% python3 -q
>>> import numpy as np
>>> np.set_printoptions(precision=2, suppress=True, linewidth=200, sign=" ")
>>> def tidy(a):
...     return np.round(a, 2) + 0
... 
>>> K = np.diag(np.array([1, 1, 2, 3, 1, 1, 1])) + 4 * np.eye(7, k=1) + 4 * np.eye(7, k=-1)
>>> K
array([[ 1.,  4.,  0.,  0.,  0.,  0.,  0.],
       [ 4.,  1.,  4.,  0.,  0.,  0.,  0.],
       [ 0.,  4.,  2.,  4.,  0.,  0.,  0.],
       [ 0.,  0.,  4.,  3.,  4.,  0.,  0.],
       [ 0.,  0.,  0.,  4.,  1.,  4.,  0.],
       [ 0.,  0.,  0.,  0.,  4.,  1.,  4.],
       [ 0.,  0.,  0.,  0.,  0.,  4.,  1.]])
>>> tidy(np.linalg.eigvalsh(K).min())
np.float64(-5.8)
>>> try:
...     np.linalg.cholesky(K)
... except np.linalg.LinAlgError as e:
...     print(e)
... 
Matrix is not positive definite
>>> print([round(float(np.linalg.det(K[:i, :i])), 2) + 0 for i in range(1, 8)])
[1.0, -15.0, -46.0, 102.0, 838.0, -794.0, -14202.0]
>>> u = np.array([3, 7, 3, 2, 6, 2, 6])
>>> out = K + np.outer(u, np.eye(7)[3])
>>> np.linalg.matrix_rank(out - K)
np.int64(1)
>>> out
array([[  1.,   4.,   0.,   3.,   0.,   0.,   0.],
       [  4.,   1.,   4.,   7.,   0.,   0.,   0.],
       [  0.,   4.,   2.,   7.,   0.,   0.,   0.],
       [  0.,   0.,   4.,   5.,   4.,   0.,   0.],
       [  0.,   0.,   0.,  10.,   1.,   4.,   0.],
       [  0.,   0.,   0.,   2.,   4.,   1.,   4.],
       [  0.,   0.,   0.,   6.,   0.,   4.,   1.]])
>>> A = np.loadtxt("out0.csv", delimiter=",")
>>> print(A)
[[ 1.  0.  0.  0.  0.]
 [ 0. -1.  0.  0.  0.]
 [ 0.  0. -1.  0.  0.]
 [ 0.  0.  0. -2.  0.]
 [ 0.  0.  0.  0.  1.]]
>>> out = A[0, 0] * A[1:] - np.outer(A[1:, 0], A[0])
>>> out
array([[ 0., -1.,  0.,  0.,  0.],
       [ 0.,  0., -1.,  0.,  0.],
       [ 0.,  0.,  0., -2.,  0.],
       [ 0.,  0.,  0.,  0.,  1.]])
>>> np.linalg.matrix_rank(out), np.linalg.matrix_rank(A)
(np.int64(4), np.int64(5))
>>> A[:, 0] / A[0, 0]
array([ 1.,  0.,  0.,  0.,  0.])
>>> t3 = np.stack([A, -2 * A, A[::-1]])
>>> tidy(np.linalg.det(t3))
array([-2., 64., -2.])
>>> np.linalg.matrix_rank(t3)
array([ 5,  5,  5])
>>> tidy(np.linalg.norm(t3, axis=(1, 2)))
array([ 2.83,  5.66,  2.83])
>>> np.linalg.matrix_rank(t3.reshape(3, -1))
np.int64(2)
>>> (t3 @ A.T).shape
(3, 5, 5)
